$ ipython --no-banner

In [1]: import numpy as np

In [2]: from numpy import linalg as LA

In [3]: np.set_printoptions(suppress=True, linewidth=140)

In [4]: rnd = lambda a: np.round(a, 4) + 0

In [5]: feats = np.loadtxt("dump.csv", delimiter=",")

In [6]: feats
Out[6]: 
array([[-2.,  2.,  0.,  1.],
       [ 0., -2.,  0., -2.],
       [ 0.,  0.,  2.,  0.],
       [ 1., -1.,  0.,  2.]])

In [7]: np.flatnonzero(LA.matrix_power((feats != 0) + (feats.T != 0) + np.eye(4), 4)[2])
Out[7]: array([2])

In [8]: feats @ feats
Out[8]: 
array([[ 5., -9.,  0., -4.],
       [-2.,  6.,  0.,  0.],
       [ 0.,  0.,  4.,  0.],
       [ 0.,  2.,  0.,  7.]])

In [9]: rnd(np.sort(LA.eigvals(feats).real))
Out[9]: array([-3.2102, -1.2607,  2.    ,  2.4709])

In [10]: def softmax(z):
    ...:     e = np.exp(z - z.max(axis=-1, keepdims=True))
    ...:     return e / e.sum(axis=-1, keepdims=True)
    ...: 

In [11]: rnd(softmax(feats[2]))
Out[11]: array([0.0963, 0.0963, 0.7112, 0.0963])

In [12]: rnd(softmax(feats).sum(axis=1))
Out[12]: array([1., 1., 1., 1.])

In [13]: rnd(softmax(10 * feats[2]))
Out[13]: array([0., 0., 1., 0.])

In [14]: rnd(softmax(feats[2] + -3))
Out[14]: array([0.0963, 0.0963, 0.7112, 0.0963])

In [15]: scores = feats @ feats.T / np.sqrt(4)

In [16]: rnd(softmax(scores)[2] @ feats)
Out[16]: array([-0.0963, -0.0963,  1.4225,  0.0963])

In [17]: rnd(softmax(scores + np.triu(np.full(scores.shape, -np.inf), 1)))
Out[17]: 
array([[1.    , 0.    , 0.    , 0.    ],
       [0.0009, 0.9991, 0.    , 0.    ],
       [0.1065, 0.1065, 0.787 , 0.    ],
       [0.0169, 0.0169, 0.0458, 0.9205]])

In [18]: u = np.array([2, -1, -2])

In [19]: np.polyval(u, feats[3])
Out[19]: array([-1.,  1., -2.,  4.])

In [20]: np.array([np.convolve(row, u, "same") for row in feats])
Out[20]: 
array([[ 6.,  2., -2., -1.],
       [-4.,  2.,  0.,  2.],
       [ 0.,  4., -2., -4.],
       [-3., -1.,  6., -2.]])

In [21]: C = 3 * np.array([[0.6, -1.9, -0.7, -0.2, -0.2, 0.8, 0.3],
    ...:     [0.1, 0.1, -0.9, 0.1, 1.7, 0.2, -1.1]])

In [22]: rng = np.random.default_rng(73)

In [23]: lab = rng.integers(0, 2, 11)

In [24]: F = C[lab] + rng.normal(size=(11, 7))

In [25]: rnd(F)
Out[25]: 
array([[-1.6468,  0.8014, -3.6662, -0.9442,  6.2161, -1.0128, -4.8889],
       [ 0.9586, -4.294 , -1.1756, -0.7666,  1.207 ,  1.64  , -0.8953],
       [ 0.9697,  0.5165, -2.3545, -0.7954,  5.6641,  0.9071, -4.5514],
       [ 2.3369, -5.4212, -0.6756, -0.9954, -0.3446,  3.33  , -0.3299],
       [ 1.275 , -6.6851, -2.6537,  0.7468,  0.1006,  2.8108,  1.2257],
       [ 2.3548, -4.2802, -1.4591,  0.8858, -0.3306,  2.4453,  1.2551],
       [ 0.0325,  0.8267, -5.2416, -0.1265,  4.5325, -0.3669, -2.6324],
       [ 1.3186,  1.4189, -3.5262,  0.7846,  3.4831,  0.1802, -3.5006],
       [ 0.1297,  0.0539, -1.8468, -1.5348,  5.2706, -0.0902, -3.5168],
       [ 3.2164, -4.4545, -1.9246,  1.7636, -0.5215,  2.7881,  1.9662],
       [-0.1921, -0.0526, -1.8289, -1.2132,  4.5069, -1.3441, -1.0791]])

In [26]: rnd(softmax(F[1]))
Out[26]: array([0.212 , 0.0011, 0.0251, 0.0378, 0.2718, 0.4191, 0.0332])

In [27]: rnd(softmax(10 * F[1]))
Out[27]: array([0.0011, 0.    , 0.    , 0.    , 0.013 , 0.9859, 0.    ])

In [28]: rnd(softmax(F).sum(axis=1))
Out[28]: array([1., 1., 1., 1., 1., 1., 1., 1., 1., 1., 1.])

In [29]: scores = F @ F.T / np.sqrt(7)

In [30]: rnd(softmax(scores)[1] @ F)
Out[30]: array([ 1.5052, -6.3474, -2.2298,  0.4003,  0.0271,  2.8833,  0.8973])

In [31]: B = np.c_[F[:, :1] @ np.array([[-2]]), np.array([-5, -5, -4, 5, -2, -3, 2, 0, 5, 5, -1])]

In [32]: rnd(B)
Out[32]: 
array([[ 3.2936, -5.    ],
       [-1.9172, -5.    ],
       [-1.9393, -4.    ],
       [-4.6738,  5.    ],
       [-2.55  , -2.    ],
       [-4.7096, -3.    ],
       [-0.0649,  2.    ],
       [-2.6372,  0.    ],
       [-0.2594,  5.    ],
       [-6.4327,  5.    ],
       [ 0.3841, -1.    ]])

In [33]: rnd(LA.norm(B - F @ LA.lstsq(F, B)[0], axis=0))
Out[33]: array([0.    , 9.3426])

In [34]: x = np.array([4, 1, 3, 7, 7, 7, 6])

In [35]: rhs = F @ x

In [36]: rnd(LA.solve(F.T @ F, F.T @ rhs))
Out[36]: array([4., 1., 3., 7., 7., 7., 6.])

In [37]: rnd(rhs)
Out[37]: array([-16.3035,   5.2049,  10.4544,  13.8509,  23.4155,  29.2958,  -2.2895,   6.2455,  -0.5489,  42.646 ,   0.8647])

In [38]: rnd(LA.pinv(F) @ F)
Out[38]: 
array([[1., 0., 0., 0., 0., 0., 0.],
       [0., 1., 0., 0., 0., 0., 0.],
       [0., 0., 1., 0., 0., 0., 0.],
       [0., 0., 0., 1., 0., 0., 0.],
       [0., 0., 0., 0., 1., 0., 0.],
       [0., 0., 0., 0., 0., 1., 0.],
       [0., 0., 0., 0., 0., 0., 1.]])

In [39]: rhs = rhs + 0.05 * rng.normal(size=11)

In [40]: rnd(rhs)
Out[40]: array([-16.3273,   5.2343,  10.3877,  13.9513,  23.3499,  29.2759,  -2.1716,   6.2815,  -0.5663,  42.7114,   0.8734])

In [41]: beta, *_ = LA.lstsq(F, rhs)

In [42]: rnd(beta)
Out[42]: array([4.0622, 1.0075, 2.9414, 6.9164, 6.944 , 6.9511, 5.9913])

In [43]: rnd(LA.norm(rhs - F @ beta))
Out[43]: np.float64(0.0895)

In [44]: rnd(F.T @ (rhs - F @ beta))
Out[44]: array([0., 0., 0., 0., 0., 0., 0.])

In [45]: beta.round()
Out[45]: array([4., 1., 3., 7., 7., 7., 6.])

In [46]: B = np.array([[3, 1, 1],
    ...:     [3, 2, 3],
    ...:     [3, 2, 2],
    ...:     [3, 2, 3],
    ...:     [0, 3, 2],
    ...:     [0, 3, 1],
    ...:     [3, 3, 1]])

In [47]: rnd(np.einsum("ij->j", F))
Out[47]: array([ 10.7533, -21.5702, -26.3528,  -2.1951,  29.7843,  11.2873, -16.9474])

In [48]: LA.matrix_rank(F @ B)
Out[48]: np.int64(3)

In [49]: LA.matrix_rank(np.vstack([F, B.T]))
Out[49]: np.int64(7)
